% python3 -q
>>> import numpy as np
>>> np.set_printoptions(precision=3, suppress=True, linewidth=100, sign=" ")
>>> K = np.loadtxt("case1.csv", delimiter=",")
>>> K
array([[ 2., -3.,  0., -3.],
       [ 2., -3.,  0., -3.],
       [-8., 13.,  2., 11.],
       [-7., 11.,  1., 10.]])
>>> np.linalg.matrix_rank(K, rtol=0.1)
np.int64(1)
>>> hat = np.triu(np.array([[1, 9, 4, 0], [9, 0, 0, 0], [4, 9, 6, 4], [2, 9, 4, 8]]), 1) + np.eye(4)
>>> other = hat @ K @ np.linalg.inv(hat)
>>> print(np.round(np.linalg.det(other), 3))
0.0
>>> np.trace(other), np.trace(K)
(np.float64(11.0), np.float64(11.0))
>>> np.round(np.poly(other), 3) + 0
array([  1., -11.,   9.,   0.,   0.])
>>> hat @ K - K @ hat
array([[-14.,   7.,   0.,  17.],
       [  0., -18.,  -8.,   0.],
       [-28., 116.,  36.,  32.],
       [  0.,  63.,  28.,  -4.]])
>>> np.linalg.matrix_rank(other)
np.int64(2)
>>> E = np.loadtxt("data.csv", delimiter=",")
>>> E
array([[ -39.,   -4.,    4.,   -2.,    5.,    4.,    1.,   -5.,    3.],
       [   2.,  -97.,    5.,    5.,    5.,    0.,   -4.,    0.,    3.],
       [  -2.,   -3.,  -76.,    5.,    5.,    0.,   -5.,    3.,   -4.],
       [   2.,   -5.,    0.,  101.,    1.,   -3.,    4.,   -2.,   -5.],
       [  -4.,    5.,    1.,   -4., -102.,    2.,    0.,    4.,    5.],
       [  -2.,   -1.,    4.,   -2.,   -3.,  -82.,   -5.,   -5.,    1.],
       [  -2.,   -2.,    0.,   -1.,   -4.,    1.,  -24.,   -1.,    1.],
       [  -1.,    2.,    5.,    5.,   -1.,    5.,   -2., -100.,    0.],
       [  -4.,   -4.,   -1.,   -2.,    2.,   -4.,    2.,    0.,  -22.]])
>>> rng = np.random.default_rng(427)
>>> z = rng.permutation(9)
>>> other = E[:, z] * rng.choice([-1, 1], 9)
>>> other
array([[  39.,   -1.,   -4.,    2.,    5.,    3.,    4.,    5.,    4.],
       [  -2.,    4.,   -0.,   -5.,    5.,    3.,    5.,   -0.,   97.],
       [   2.,    5.,   -0.,   -5.,    5.,   -4.,  -76.,   -3.,    3.],
       [  -2.,   -4.,    3., -101.,    1.,   -5.,    0.,    2.,    5.],
       [   4.,   -0.,   -2.,    4., -102.,    5.,    1.,   -4.,   -5.],
       [   2.,    5.,   82.,    2.,   -3.,    1.,    4.,    5.,    1.],
       [   2.,   24.,   -1.,    1.,   -4.,    1.,    0.,    1.,    2.],
       [   1.,    2.,   -5.,   -5.,   -1.,    0.,    5.,  100.,   -2.],
       [   4.,   -2.,    4.,    2.,    2.,  -22.,   -1.,   -0.,    4.]])
>>> Uu, _, VT = np.linalg.svd(E.T @ other)
>>> z
array([ 0,  6,  5,  3,  4,  8,  2,  7,  1])
>>> np.round(Uu @ VT, 3) + 0
array([[-1.,  0.,  0.,  0.,  0.,  0.,  0.,  0.,  0.],
       [ 0.,  0.,  0.,  0.,  0.,  0.,  0.,  0., -1.],
       [ 0.,  0.,  0.,  0.,  0.,  0.,  1.,  0.,  0.],
       [ 0.,  0.,  0., -1.,  0.,  0.,  0.,  0.,  0.],
       [ 0.,  0.,  0.,  0.,  1.,  0.,  0.,  0.,  0.],
       [ 0.,  0., -1.,  0.,  0.,  0.,  0.,  0.,  0.],
       [ 0., -1.,  0.,  0.,  0.,  0.,  0.,  0.,  0.],
       [ 0.,  0.,  0.,  0.,  0.,  0.,  0., -1.,  0.],
       [ 0.,  0.,  0.,  0.,  0.,  1.,  0.,  0.,  0.]])
